>>> import numpy as np
>>> from numpy import linalg as LA
>>> np.set_printoptions(suppress=True, linewidth=100)
>>> def tidy(a):
...     return np.round(a, 2) + 0
... 
>>> feats = np.load("block18.npy")
>>> tidy(feats)
array([[  5.41, -16.65,   7.59,  20.71,  38.39,  28.85, -17.06,  -2.1 ,  24.37,  22.88],
       [  3.01, -11.05,   5.89,  15.3 ,  31.41,  23.8 , -13.08,  -2.45,  17.52,  18.11],
       [  1.01,  -6.26,   4.48,  10.5 ,  24.84,  18.97,  -9.49,  -2.62,  11.51,  13.73],
       [  0.96,  -6.15,   4.45,  10.38,  24.67,  18.85,  -9.4 ,  -2.62,  11.36,  13.62],
       [  0.55,  -5.12,   4.15,   9.32,  23.13,  17.71,  -8.6 ,  -2.63,  10.03,  12.62],
       [ -1.37,  -0.11,   2.69,   3.8 ,  14.45,  11.19,  -4.32,  -2.43,   3.28,   7.17],
       [ -1.54,   0.39,   2.54,   3.2 ,  13.37,  10.37,  -3.84,  -2.37,   2.56,   6.52],
       [ -1.96,   1.81,   2.07,   1.29,   9.64,   7.5 ,  -2.25,  -2.07,   0.33,   4.36],
       [ -2.03,   2.19,   1.92,   0.68,   8.27,   6.43,  -1.72,  -1.91,  -0.35,   3.6 ],
       [ -2.05,   2.31,   1.87,   0.47,   7.76,   6.03,  -1.53,  -1.85,  -0.58,   3.32],
       [ -1.97,   2.62,   1.6 ,  -0.4 ,   5.22,   4.04,  -0.68,  -1.46,  -1.48,   2.  ],
       [ -1.47,   2.21,   1.23,  -0.88,   2.39,   1.79,   0.02,  -0.85,  -1.74,   0.7 ],
       [  0.04,  -0.06,  -0.05,   0.04,  -0.02,  -0.01,  -0.01,   0.01,   0.06,   0.  ],
       [  0.25,  -0.42,  -0.37,   0.26,  -0.14,  -0.05,  -0.09,   0.07,   0.43,   0.01],
       [  0.38,  -0.64,  -0.6 ,   0.41,  -0.18,  -0.05,  -0.15,   0.1 ,   0.67,   0.03],
       [  0.7 ,  -1.21,  -1.42,   0.83,  -0.21,   0.08,  -0.31,   0.1 ,   1.35,   0.11],
       [  0.78,  -1.34,  -1.7 ,   0.94,  -0.2 ,   0.14,  -0.35,   0.09,   1.53,   0.13],
       [  0.99,  -1.73,  -3.1 ,   1.35,  -0.02,   0.57,  -0.49,  -0.1 ,   2.2 ,   0.24],
       [  1.01,  -1.78,  -4.16,   1.5 ,   0.15,   0.94,  -0.53,  -0.31,   2.48,   0.29],
       [  1.01,  -1.78,  -4.28,   1.51,   0.17,   0.99,  -0.53,  -0.34,   2.5 ,   0.29],
       [ -0.8 ,   1.45, -12.59,   0.31,   1.25,   3.84,   0.5 ,  -2.9 ,   1.12,  -0.34],
       [ -2.14,   3.89, -16.23,  -0.95,   1.45,   4.92,   1.37,  -4.23,  -0.53,  -0.99],
       [ -2.95,   5.38, -18.22,  -1.76,   1.5 ,   5.47,   1.92,  -4.99,  -1.61,  -1.41],
       [ -4.  ,   7.33, -20.65,  -2.85,   1.51,   6.1 ,   2.65,  -5.94,  -3.05,  -1.98],
       [ -6.65,  12.25, -26.26,  -5.69,   1.34,   7.42,   4.54,  -8.2 ,  -6.84,  -3.48],
       [ -7.96,  14.69, -28.87,  -7.13,   1.18,   7.98,   5.49,  -9.28,  -8.78,  -4.25],
       [ -9.44,  17.44, -31.7 ,  -8.78,   0.95,   8.54,   6.57, -10.46, -10.99,  -5.14],
       [ -9.58,  17.72, -31.97,  -8.95,   0.92,   8.6 ,   6.68, -10.57, -11.21,  -5.23]])
>>> Ac = feats - feats.mean(axis=0)
>>> U, sigma, Vt = LA.svd(Ac, full_matrices=False)
>>> np.abs(Vt[0]).argmax()
np.int64(2)
>>> np.searchsorted(np.cumsum(sigma ** 2) / (sigma ** 2).sum(), 0.9) + 1
np.int64(2)
>>> tidy(sigma ** 2 / (sigma ** 2).sum())
array([0.79, 0.19, 0.03, 0.  , 0.  , 0.  , 0.  , 0.  , 0.  , 0.  ])
>>> LA.matrix_rank(Ac)
np.int64(3)
>>> tidy(Ac.mean(axis=0))
array([0., 0., 0., 0., 0., 0., 0., 0., 0., 0.])
>>> T = np.stack([feats, -2 * feats, feats[::-1]])
>>> tidy(np.einsum("bij,cij->bc", T, T))
array([[ 21029.71, -42059.42,  -4408.33],
       [-42059.42,  84118.84,   8816.66],
       [ -4408.33,   8816.66,  21029.71]])
>>> LA.matrix_rank(T)
array([3, 3, 3])
>>> LA.matrix_rank(T.reshape(3, -1))
np.int64(2)
>>> (T @ feats.T).shape
(3, 28, 28)
>>> rank = LA.matrix_rank(feats)
>>> rank
np.int64(3)
>>> ns = LA.svd(feats)[2][rank:].T
>>> print([int(LA.matrix_rank(feats[:i])) for i in range(1, len(feats) + 1)])
[1, 2, 3, 3, 3, 3, 3, 3, 3, 3, 3, 3, 3, 3, 3, 3, 3, 3, 3, 3, 3, 3, 3, 3, 3, 3, 3, 3]
>>> LA.matrix_rank(feats.T @ feats), LA.matrix_rank(feats @ feats.T)
(np.int64(3), np.int64(3))
>>> [round(float(x), 2) for x in LA.svd(feats, compute_uv=False)[:3]]
[116.23, 84.08, 21.22]
>>> LA.matrix_rank(feats, rtol=0.1)
np.int64(3)
>>> print(LA.cond(feats) > 100)
True
>>> data = np.load("data.npy")
>>> tidy(data)
array([[ 0.74, -0.18, -0.11, -0.11, -0.62],
       [-0.18,  0.87, -0.08, -0.08, -0.45],
       [-0.11, -0.08,  0.95, -0.05, -0.27],
       [-0.11, -0.08, -0.05,  0.95, -0.27],
       [-0.62, -0.45, -0.27, -0.27, -0.52]])
>>> A2 = feats / np.sqrt((feats ** 2).mean(axis=1, keepdims=True))
>>> LA.matrix_rank(feats - feats.mean(axis=1, keepdims=True))
np.int64(3)
>>> LA.matrix_rank(A2) == LA.matrix_rank(feats)
np.True_
>>> print(tidy(LA.norm(A2, axis=1)))
[3.16 3.16 3.16 3.16 3.16 3.16 3.16 3.16 3.16 3.16 3.16 3.16 3.16 3.16 3.16 3.16 3.16 3.16 3.16
 3.16 3.16 3.16 3.16 3.16 3.16 3.16 3.16 3.16]
>>> tidy(A2[24])
array([-0.63,  1.16, -2.48, -0.54,  0.13,  0.7 ,  0.43, -0.77, -0.65, -0.33])
>>> m1 = np.load("m.npy")
>>> tidy(m1)
array([[-0.4 , -0.41,  0.16,  0.52, -0.85,  0.7 , -0.02, -0.19, -0.03, -0.31],
       [-0.41, -0.2 ,  0.19,  0.3 , -0.53,  0.09,  0.22, -0.02,  0.51, -0.3 ],
       [ 0.16,  0.19,  0.83,  0.18, -0.67, -0.19,  0.27,  0.26, -0.06, -1.06],
       [ 0.52,  0.3 ,  0.18, -0.22,  0.44, -0.12, -0.19,  0.14, -0.53, -0.3 ],
       [-0.85, -0.53, -0.67,  0.44,  1.85,  0.55, -0.71,  0.48,  0.8 , -0.34],
       [ 0.7 ,  0.09, -0.19, -0.12,  0.55,  1.07, -0.71, -0.99, -0.93, -0.24],
       [-0.02,  0.22,  0.27, -0.19, -0.71, -0.71,  0.63, -0.06,  0.54,  0.15],
       [-0.19, -0.02,  0.26,  0.14,  0.48, -0.99, -0.06,  2.26, -0.71, -0.02],
       [-0.03,  0.51, -0.06, -0.53,  0.8 , -0.93,  0.54, -0.71,  1.88, -0.22],
       [-0.31, -0.3 , -1.06, -0.3 , -0.34, -0.24,  0.15, -0.02, -0.22,  2.29]])
>>> # symmetric
>>> tidy(m1[7] @ m1[8])
np.float64(-1.78)
>>> tidy(LA.norm(m1, 1)), tidy(LA.norm(m1, np.inf))
(np.float64(7.22), np.float64(7.22))
>>> tidy(LA.norm(m1[7] - m1[8]))
np.float64(4.11)
>>> F = np.loadtxt("w.csv", delimiter=",")
>>> print(tidy(F))
[[-3.77 -0.48  1.22 -3.02]
 [-2.15 -1.13  2.22  3.76]
 [-1.88 -1.66 -4.23  0.91]
 [-1.62  4.55 -0.86  0.95]]
>>> t = np.radians(36)
>>> r_ = np.eye(4)
>>> r_[0, 0] = r_[3, 3] = np.cos(t)
>>> r_[0, 3], r_[3, 0] = -np.sin(t), np.sin(t)
>>> tidy(r_)
array([[ 0.81,  0.  ,  0.  , -0.59],
       [ 0.  ,  1.  ,  0.  ,  0.  ],
       [ 0.  ,  0.  ,  1.  ,  0.  ],
       [ 0.59,  0.  ,  0.  ,  0.81]])
>>> A2 = F @ r_.T
>>> tidy(A2)
array([[-1.28, -0.48,  1.22, -4.65],
       [-3.95, -1.13,  2.22,  1.78],
       [-2.06, -1.66, -4.23, -0.37],
       [-1.87,  4.55, -0.86, -0.18]])
>>> tidy(LA.svd(F, compute_uv=False)), tidy(LA.svd(A2, compute_uv=False))
(array([5., 5., 5., 5.]), array([5., 5., 5., 5.]))
>>> np.allclose(LA.norm(F, axis=1), LA.norm(A2, axis=1))
True
>>> print(np.allclose(F @ F.T, A2 @ A2.T))
True
